$ python -q
>>> import numpy as np
>>> from numpy import linalg as LA
>>> np.set_printoptions(precision=2, suppress=True, linewidth=160, floatmode="fixed")
>>> def rd(a):
...     return np.round(a, 2) + 0
... 
>>> m1 = np.load("out4.npy")
>>> m1
array([[  3,   5,  -5,  -8,  -1,   9,  -7],
       [  6,  -5,   9,   9,   1,   8,   1],
       [ 33, -20,  40,  37,   4,  49,  -2]])
>>> rk = LA.matrix_rank(m1)
>>> rk
np.int64(2)
>>> N = LA.svd(m1)[2][rk:].T
>>> [int(LA.matrix_rank(m1[:i])) for i in range(1, len(m1) + 1)]
[1, 2, 2]
>>> LA.matrix_rank(m1.T @ m1), LA.matrix_rank(m1 @ m1.T)
(np.int64(2), np.int64(2))
>>> np.allclose(m1 @ N, 0)
True
>>> [int(LA.matrix_rank(np.delete(m1, i, axis=0))) for i in range(3)]
[2, 2, 2]
>>> W0 = np.load("block19.npy")
>>> W0
array([[1.00, 0.70, 0.49, 0.34],
       [0.70, 1.00, 0.70, 0.49],
       [0.49, 0.70, 1.00, 0.70],
       [0.34, 0.49, 0.70, 1.00]])
>>> proj = np.triu(np.array([[3, 2, 4, 6], [7, 0, 2, 4], [7, 3, 1, 8], [1, 8, 6, 3]]), 1) + np.eye(4)
>>> M2 = proj @ W0 @ LA.inv(proj)
>>> rd(np.poly(M2))
array([ 1.00, -4.00,  3.93, -1.30,  0.13])
>>> print(rd(np.trace(M2)), np.trace(W0))
4.0 4.0
>>> M2 = W0 / np.sqrt((W0 ** 2).mean(axis=1, keepdims=True))
>>> LA.matrix_rank(M2) == LA.matrix_rank(W0)
np.True_
>>> rd(W0 - W0.mean(axis=1, keepdims=True))
array([[ 0.37,  0.07, -0.14, -0.29],
       [-0.02,  0.28, -0.02, -0.23],
       [-0.23, -0.02,  0.28, -0.02],
       [-0.29, -0.14,  0.07,  0.37]])
>>> rd(LA.norm(M2, axis=1))
array([2.00, 2.00, 2.00, 2.00])
>>> L = LA.cholesky(W0)
>>> rd(np.diag(L) ** 2)
array([1.00, 0.51, 0.51, 0.51])
>>> rd(np.prod(np.diag(L)) ** 2), rd(LA.det(W0))
(np.float64(0.13), np.float64(0.13))
>>> x = np.array([0, 5, 4, 2])
>>> a = np.maximum(W0 @ x, 0)
>>> rd(np.tanh(W0 @ x))
array([1.00, 1.00, 1.00, 1.00])
>>> rd(W0.T @ a)
array([19.11, 22.86, 23.13, 19.87])
>>> rd(a)
array([6.14, 8.78, 8.90, 7.25])
>>> rd(np.maximum(W0 @ x, 0) - np.maximum(-W0 @ x, 0))
array([6.14, 8.78, 8.90, 7.25])
>>> evals, V = LA.eigh(W0)
>>> x = np.array([2, 3, 2, 1])
>>> rd(np.abs(W0).sum(axis=1).max()), rd(np.abs(evals).max())
(np.float64(2.89), np.float64(2.72))
>>> rd(V * np.maximum(evals, 0) @ V.T)
array([[1.00, 0.70, 0.49, 0.34],
       [0.70, 1.00, 0.70, 0.49],
       [0.49, 0.70, 1.00, 0.70],
       [0.34, 0.49, 0.70, 1.00]])
>>> E = np.load("data.npy")
>>> E
array([[2.00, 2.00, 1.00, 0.00, 0.00, 1.00, 0.00],
       [2.00, 2.00, 2.00, 0.00, 2.00, 2.00, 0.00],
       [0.00, 2.00, 2.00, 1.00, 0.00, 0.00, 0.00],
       [2.00, 1.00, 0.00, 2.00, 2.00, 1.00, 0.00],
       [2.00, 1.00, 0.00, 2.00, 0.00, 2.00, 0.00],
       [2.00, 1.00, 2.00, 2.00, 2.00, 0.00, 0.00],
       [0.00, 0.00, 0.00, 0.00, 0.00, 0.00, 1.00]])
>>> M2 = E / np.sqrt((E ** 2).mean(axis=1, keepdims=True))
>>> rd(E - E.mean(axis=1, keepdims=True))
array([[ 1.14,  1.14,  0.14, -0.86, -0.86,  0.14, -0.86],
       [ 0.57,  0.57,  0.57, -1.43,  0.57,  0.57, -1.43],
       [-0.71,  1.29,  1.29,  0.29, -0.71, -0.71, -0.71],
       [ 0.86, -0.14, -1.14,  0.86,  0.86, -0.14, -1.14],
       [ 1.00,  0.00, -1.00,  1.00, -1.00,  1.00, -1.00],
       [ 0.71, -0.29,  0.71,  0.71,  0.71, -1.29, -1.29],
       [-0.14, -0.14, -0.14, -0.14, -0.14, -0.14,  0.86]])
